$ python -q
>>> import numpy as np
>>> from numpy import linalg as LA
>>> np.set_printoptions(precision=1, suppress=True, linewidth=200, sign=" ")
>>> tidy = lambda a: np.round(a, 1) + 0
>>> feats = np.array([[1, -1, -1, 1, 1, -1, -1, 1],
...     [1, 1, -1, -1, 1, 1, -1, -1],
...     [1, -1, -1, 1, -1, 1, 1, -1],
...     [1, 1, -1, -1, -1, -1, 1, 1],
...     [1, -1, 1, -1, -1, 1, -1, 1]])
>>> feats
array([[ 1, -1, -1,  1,  1, -1, -1,  1],
       [ 1,  1, -1, -1,  1,  1, -1, -1],
       [ 1, -1, -1,  1, -1,  1,  1, -1],
       [ 1,  1, -1, -1, -1, -1,  1,  1],
       [ 1, -1,  1, -1, -1,  1, -1,  1]])
>>> B = np.array([[1, 5], [-4, 5], [1, -2], [5, 5], [-5, 0], [-1, -1], [3, -4], [1, 2]])
>>> np.einsum("ij,ij->i", feats, feats)
array([ 8,  8,  8,  8,  8])
>>> LA.matrix_rank(feats @ B)
np.int64(2)
>>> rng = np.random.default_rng(932420)
>>> B = feats + rng.integers(-2, 3, (5, 2)) @ rng.integers(-2, 3, (2, 8))
>>> B
array([[-1, -3, -1,  3, -2, -6,  2, -3],
       [ 3,  1,  1, -5,  3,  7, -5,  5],
       [ 2,  1, -2,  1,  1,  3,  0,  0],
       [-1, -3,  1, -1, -5, -5,  3, -1],
       [ 2,  3, -2,  1,  2,  2, -1,  0]])
>>> np.abs(B - feats).sum(axis=1)
array([ 21,  26,  10,  20,  15])
>>> tidy(LA.svd(B - feats, compute_uv=False))
array([ 15.3,   8.6,   0. ,   0. ,   0. ])
>>> T = np.stack([B, -3 * B, B[::-1]])
>>> T.sum(axis=0)
array([[  4,   9,   0,  -5,   6,  14,  -5,   6],
       [ -7,  -5,  -1,   9, -11, -19,  13, -11],
       [ -2,  -1,   2,  -1,  -1,  -3,   0,   0],
       [  5,   7,  -1,  -3,  13,  17, -11,   7],
       [ -5,  -9,   3,   1,  -6, -10,   4,  -3]])
>>> LA.matrix_rank(T)
array([ 5,  5,  5])
>>> np.einsum("bij,cij->bc", T, T)
array([[  336, -1008,  -168],
       [-1008,  3024,   504],
       [ -168,   504,   336]])
>>> W0 = np.triu(rng.random((9, 9)) < 0.3, 1).astype(int)
>>> W0 = W0 + W0.T
>>> W0
array([[ 0,  0,  0,  1,  1,  0,  0,  0,  0],
       [ 0,  0,  0,  0,  1,  0,  1,  0,  1],
       [ 0,  0,  0,  1,  0,  0,  0,  1,  0],
       [ 1,  0,  1,  0,  1,  0,  1,  0,  0],
       [ 1,  1,  0,  1,  0,  1,  1,  0,  1],
       [ 0,  0,  0,  0,  1,  0,  0,  0,  0],
       [ 0,  1,  0,  1,  1,  0,  0,  1,  1],
       [ 0,  0,  1,  0,  0,  0,  1,  0,  0],
       [ 0,  1,  0,  0,  1,  0,  1,  0,  0]])
>>> T = np.stack([W0, -2 * W0, W0[::-1]])
>>> tidy(LA.det(T))
array([  -2., 1024.,   -2.])
>>> np.einsum("bij,cij->bc", T, T)
array([[ 28, -56,  16],
       [-56, 112, -32],
       [ 16, -32,  28]])
